>>> import numpy as np
>>> from numpy import linalg as LA
>>> np.set_printoptions(precision=2, suppress=True, linewidth=160)
>>> m1 = np.array([[0.8, -23.0, 0.7, 0.2],
...     [0.9, -6.0, -0.4, -0.1],
...     [0.8, 3.0, 0.4, 0.0],
...     [1.9, -15.0, -0.6, -0.9]])
>>> LA.matrix_rank(m1, rtol=0.1)
np.int64(1)
>>> np.round(np.abs(LA.svd(m1)[2][-1]), 2) + 0
array([0.21, 0.  , 0.45, 0.87])
>>> O, V = LA.qr(m1[:, :3])[0], LA.qr(m1[:, 3:])[0]
>>> s = LA.svd(O.T @ V, compute_uv=False)
>>> np.degrees(np.arccos(s.clip(0, 1)))
array([22.06])
>>> (s > 0.9).sum()
np.int64(1)
>>> np.einsum("ii->", m1)
np.float64(-5.7)
>>> round(float(LA.det(m1[::-1])), 2)
-14.87
>>> np.round(LA.eigvals(m1).sum().real, 2)
np.float64(-5.7)
>>> np.kron(np.eye(2, dtype=int), m1)
array([[  0.8, -23. ,   0.7,   0.2,   0. ,  -0. ,   0. ,   0. ],
       [  0.9,  -6. ,  -0.4,  -0.1,   0. ,  -0. ,  -0. ,  -0. ],
       [  0.8,   3. ,   0.4,   0. ,   0. ,   0. ,   0. ,   0. ],
       [  1.9, -15. ,  -0.6,  -0.9,   0. ,  -0. ,  -0. ,  -0. ],
       [  0. ,  -0. ,   0. ,   0. ,   0.8, -23. ,   0.7,   0.2],
       [  0. ,  -0. ,  -0. ,  -0. ,   0.9,  -6. ,  -0.4,  -0.1],
       [  0. ,   0. ,   0. ,   0. ,   0.8,   3. ,   0.4,   0. ],
       [  0. ,  -0. ,  -0. ,  -0. ,   1.9, -15. ,  -0.6,  -0.9]])
>>> rng = np.random.default_rng(6483)
>>> A2 = m1 + rng.integers(-2, 3, (4, 1)) @ rng.integers(-2, 3, (1, 4))
>>> A2
array([[  4.8, -25. ,   2.7,   4.2],
       [  2.9,  -7. ,   0.6,   1.9],
       [ -1.2,   4. ,  -0.6,  -2. ],
       [  5.9, -17. ,   1.4,   3.1]])
>>> np.abs(A2 - m1).sum(axis=1)
array([12.,  6.,  6., 12.])
>>> np.round(LA.eigvals(A2).sum().real, 2)
np.float64(0.3)
>>> np.poly(A2)
array([ 1.  , -0.3 , 42.7 , 58.29,  0.55])
>>> round(LA.det(2 * A2), 2), np.round(LA.det(A2), 2)
(np.float64(8.77), np.float64(0.55))
>>> np.round(LA.det(A2.T), 2)
np.float64(0.55)
>>> round(float(LA.det(A2[::-1])), 2)
0.55
>>> np.kron(np.eye(2, dtype=int), A2)
array([[  4.8, -25. ,   2.7,   4.2,   0. ,  -0. ,   0. ,   0. ],
       [  2.9,  -7. ,   0.6,   1.9,   0. ,  -0. ,   0. ,   0. ],
       [ -1.2,   4. ,  -0.6,  -2. ,  -0. ,   0. ,  -0. ,  -0. ],
       [  5.9, -17. ,   1.4,   3.1,   0. ,  -0. ,   0. ,   0. ],
       [  0. ,  -0. ,   0. ,   0. ,   4.8, -25. ,   2.7,   4.2],
       [  0. ,  -0. ,   0. ,   0. ,   2.9,  -7. ,   0.6,   1.9],
       [ -0. ,   0. ,  -0. ,  -0. ,  -1.2,   4. ,  -0.6,  -2. ],
       [  0. ,  -0. ,   0. ,   0. ,   5.9, -17. ,   1.4,   3.1]])
>>> J = np.loadtxt("dump.csv", delimiter=",")
>>> J
array([[-1. ,  0.4,  1.4],
       [ 1.3, -0.2, -0.3],
       [ 1.3, -0.6,  0.9],
       [-1.8, -0.4,  1.5]])
>>> x = np.array([-3, -1, 3])
>>> rhs = J @ x
>>> coef, lr = np.zeros(3), 1 / LA.norm(J, 2) ** 2
>>> for i in range(50):
...     coef -= lr * J.T @ (J @ coef - rhs)
...     if i % 10 == 0: print(i, round(LA.norm(J @ coef - rhs), 2))
... 
0 1.43
10 0.33
20 0.21
30 0.14
40 0.09
>>> np.round(LA.cond(J), 2)
np.float64(4.87)
>>> coef
array([-2.98, -0.91,  3.02])
>>> M = np.array([[-1.39, 0.04, -0.18, 0.76],
...     [0.5, 0.9, -0.1, -0.3],
...     [-1.5, 0.0, -0.3, 0.8],
...     [-0.4, 0.2, 0.0, 0.4]])
>>> T = np.stack([M, -1 * M, M[::-1]])
>>> LA.det(T)
array([0.02, 0.02, 0.02])
>>> T.sum(axis=0)
array([[-0.4 ,  0.2 ,  0.  ,  0.4 ],
       [-1.5 ,  0.  , -0.3 ,  0.8 ],
       [ 0.5 ,  0.9 , -0.1 , -0.3 ],
       [-1.39,  0.04, -0.18,  0.76]])
>>> LA.matrix_rank(T.reshape(3, -1))
np.int64(2)
>>> LA.matrix_rank(T)
array([4, 4, 4])
>>> np.einsum("bij,cij->bc", T, T)
array([[ 7.04, -7.04, -0.18],
       [-7.04,  7.04,  0.18],
       [-0.18,  0.18,  7.04]])
>>> (T @ M.T).shape
(3, 4, 4)
>>> T.shape
(3, 4, 4)
>>> LA.norm(T, axis=(1, 2))
array([2.65, 2.65, 2.65])
>>> np.round(LA.norm(M, "nuc"), 2)
np.float64(3.66)
>>> round(LA.norm(M) ** 2 / LA.norm(M, 2) ** 2, 2)
np.float64(1.15)
>>> round(LA.norm(M, 1), 2), np.round(LA.norm(M, np.inf), 2)
(np.float64(3.79), np.float64(2.6))
>>> LA.norm(M, axis=0)
array([2.14, 0.92, 0.36, 1.21])
>>> M[1] @ M[2]
np.float64(-0.96)
>>> round(LA.norm(M[1] - M[2]), 2)
np.float64(2.46)
>>> LA.norm(M, axis=1)
array([1.59, 1.08, 1.73, 0.6 ])
>>> LA.norm(M, axis=1).argmax()
np.int64(2)
>>> round(LA.norm(M, 2), 2)
np.float64(2.48)
>>> arr = np.load("a.npy")
>>> arr
array([[ 0.33, -0.33, -0.33],
       [-0.33,  0.33,  0.33],
       [-0.33,  0.33,  0.33]])
>>> x = np.array([1, 3, 0])
>>> arr @ x
array([-0.67,  0.67,  0.67])
>>> LA.eigvalsh(2 * arr - np.eye(3))
array([-1., -1.,  1.])
>>> arr @ arr @ x
array([-0.67,  0.67,  0.67])
>>> np.trace(arr)
np.float64(1.0)
>>> np.eye(3) - arr
array([[ 0.67,  0.33,  0.33],
       [ 0.33,  0.67, -0.33],
       [ 0.33, -0.33,  0.67]])
>>> x = np.array([2, 2, 0, 2])
>>> rhs = M @ x
>>> coef, lr = np.zeros(4), 1 / LA.norm(M, 2) ** 2
>>> for i in range(60):
...     coef -= lr * M.T @ (M @ coef - rhs)
...     if i % 10 == 0: print(i, round(LA.norm(M @ coef - rhs), 2))
... 
0 1.63
10 0.55
20 0.41
30 0.37
40 0.35
50 0.33
>>> round(LA.cond(M), 2)
np.float64(46.3)
>>> coef
array([0.95, 2.06, 0.18, 0.18])
>>> u = np.array([1, 8])
>>> np.polyval(u, arr[1])
array([7.67, 8.33, 8.33])
>>> np.cross(arr[1, :3], arr[2, :3])
array([0., 0., 0.])
>>> A = np.load("test14.npy")
>>> A
array([[-0.05,  0.63, -0.7 ],
       [ 0.38, -0.37, -0.62],
       [ 0.75,  0.53,  0.33],
       [ 0.54, -0.42, -0.1 ]])
>>> x = np.array([-1, -2, 0])
>>> rhs = A @ x
>>> rhs
array([-1.22,  0.35, -1.82,  0.31])
>>> np.round(LA.lstsq(A, rhs)[0], 2) + 0
array([-1., -2.,  0.])
>>> np.round(LA.pinv(A) @ A, 2) + 0
array([[1., 0., 0.],
       [0., 1., 0.],
       [0., 0., 1.]])
>>> np.round(LA.solve(A.T @ A, A.T @ rhs), 2) + 0
array([-1., -2.,  0.])
>>> rhs = rhs + 0.05 * rng.normal(size=4)
>>> rhs
array([-1.2 ,  0.45, -1.82,  0.29])
>>> coef, *_ = LA.lstsq(A, rhs)
>>> np.round(A.T @ (rhs - A @ coef), 2) + 0
array([0., 0., 0.])
>>> coef.round()
array([-1., -2., -0.])
>>> round(LA.norm(rhs - A @ coef), 2)
np.float64(0.07)
>>> [round(float(LA.norm(LA.solve(A.T @ A + lam * np.eye(3), A.T @ rhs))), 2) for lam in (0, 1, 10, 100)]
[2.24, 1.12, 0.2, 0.02]
>>> np.round(A.T @ A, 2) + 0
array([[1., 0., 0.],
       [0., 1., 0.],
       [0., 0., 1.]])
>>> np.round(A[:, 0] @ A[:, 2], 2)
np.float64(-0.0)
>>> LA.svd(A, compute_uv=False)
array([1., 1., 1.])
>>> Uu, s, vt = LA.svd(A, full_matrices=False)
>>> (s > 1e-8).sum()
np.int64(3)
>>> round(np.sqrt((s ** 2).sum()), 2), round(LA.norm(A), 2)
(np.float64(1.73), np.float64(1.73))
>>> vt @ vt.T
array([[1., 0., 0.],
       [0., 1., 0.],
       [0., 0., 1.]])
>>> s
array([1., 1., 1.])
>>> Uu.shape, s.shape, vt.shape
((4, 3), (3,), (3, 3))
>>> np.allclose(Uu * s @ vt, A)
True
>>> np.round(Uu.T @ A @ vt.T, 2) + 0
array([[1., 0., 0.],
       [0., 1., 0.],
       [0., 0., 1.]])
>>> A2 = np.c_[A[:, :2] @ np.array([[4, 3], [8, 3]]), np.array([2, -1, -1, -1])]
>>> A2
array([[ 4.86,  1.74,  2.  ],
       [-1.42,  0.03, -1.  ],
       [ 7.26,  3.85, -1.  ],
       [-1.25,  0.34, -1.  ]])
>>> LA.matrix_rank(A2)
np.int64(3)
>>> LA.norm(LA.qr(A)[0].T @ A2, axis=0) ** 2 / ((A2 ** 2).sum(axis=0) + 1e-12)
array([1.  , 1.  , 0.93])
>>> np.round(LA.lstsq(A, A2[:, 0])[0], 2) + 0
array([4., 8., 0.])
>>> np.round(LA.norm(A2 - A @ LA.lstsq(A, A2)[0], axis=0), 2) + 0
array([0. , 0. , 0.7])
>>> LA.matrix_rank(np.c_[A, A2])
np.int64(4)
>>> data = np.array([[0, 6, 7, 0], [18, 3, 1, 9], [12, 5, 5, 6], [10, 2, 1, 5]])
>>> Uu, s, vt = LA.svd(data)
>>> V = vt[:(s > 1e-8).sum()]
>>> x = data[2] + 2 * data[0] + rng.integers(2) * np.eye(4)[0]
>>> x
array([13., 17., 19.,  6.])
>>> np.round(V.T @ V, 2) + 0
array([[0.8, 0. , 0. , 0.4],
       [0. , 1. , 0. , 0. ],
       [0. , 0. , 1. , 0. ],
       [0.4, 0. , 0. , 0.2]])
>>> LA.matrix_rank(np.vstack([data, x]))
np.int64(4)
>>> np.allclose(V.T @ V @ x, x)
False
>>> np.abs(np.diag(LA.qr(data)[1])) > 1e-9
array([ True,  True,  True, False])
>>> np.round(data @ LA.pinv(data) @ data, 2) + 0
array([[ 0.,  6.,  7.,  0.],
       [18.,  3.,  1.,  9.],
       [12.,  5.,  5.,  6.],
       [10.,  2.,  1.,  5.]])
>>> np.round(LA.det(arr[::-1]), 2)
np.float64(0.0)
>>> round(float(LA.eigvals(data).sum().real), 2)
13.0
>>> np.einsum("ij,ji->", data, data)
np.int64(501)
>>> np.kron(np.eye(2, dtype=int), data)
array([[ 0,  6,  7,  0,  0,  0,  0,  0],
       [18,  3,  1,  9,  0,  0,  0,  0],
       [12,  5,  5,  6,  0,  0,  0,  0],
       [10,  2,  1,  5,  0,  0,  0,  0],
       [ 0,  0,  0,  0,  0,  6,  7,  0],
       [ 0,  0,  0,  0, 18,  3,  1,  9],
       [ 0,  0,  0,  0, 12,  5,  5,  6],
       [ 0,  0,  0,  0, 10,  2,  1,  5]])
>>> K = np.minimum.outer(np.arange(1, 3), np.arange(1, 3)) * 5
>>> K
array([[ 5,  5],
       [ 5, 10]])
>>> u = np.array([-3, 5])
>>> A2 = K + np.outer(u, np.eye(2)[0])
>>> A2
array([[ 2.,  5.],
       [10., 10.]])
>>> LA.matrix_rank(A2 - K)
np.int64(1)
>>> round(LA.det(A2) / LA.det(K), 2), round(1 + LA.solve(K, u)[0], 2)
(np.float64(-1.2), np.float64(-1.2))
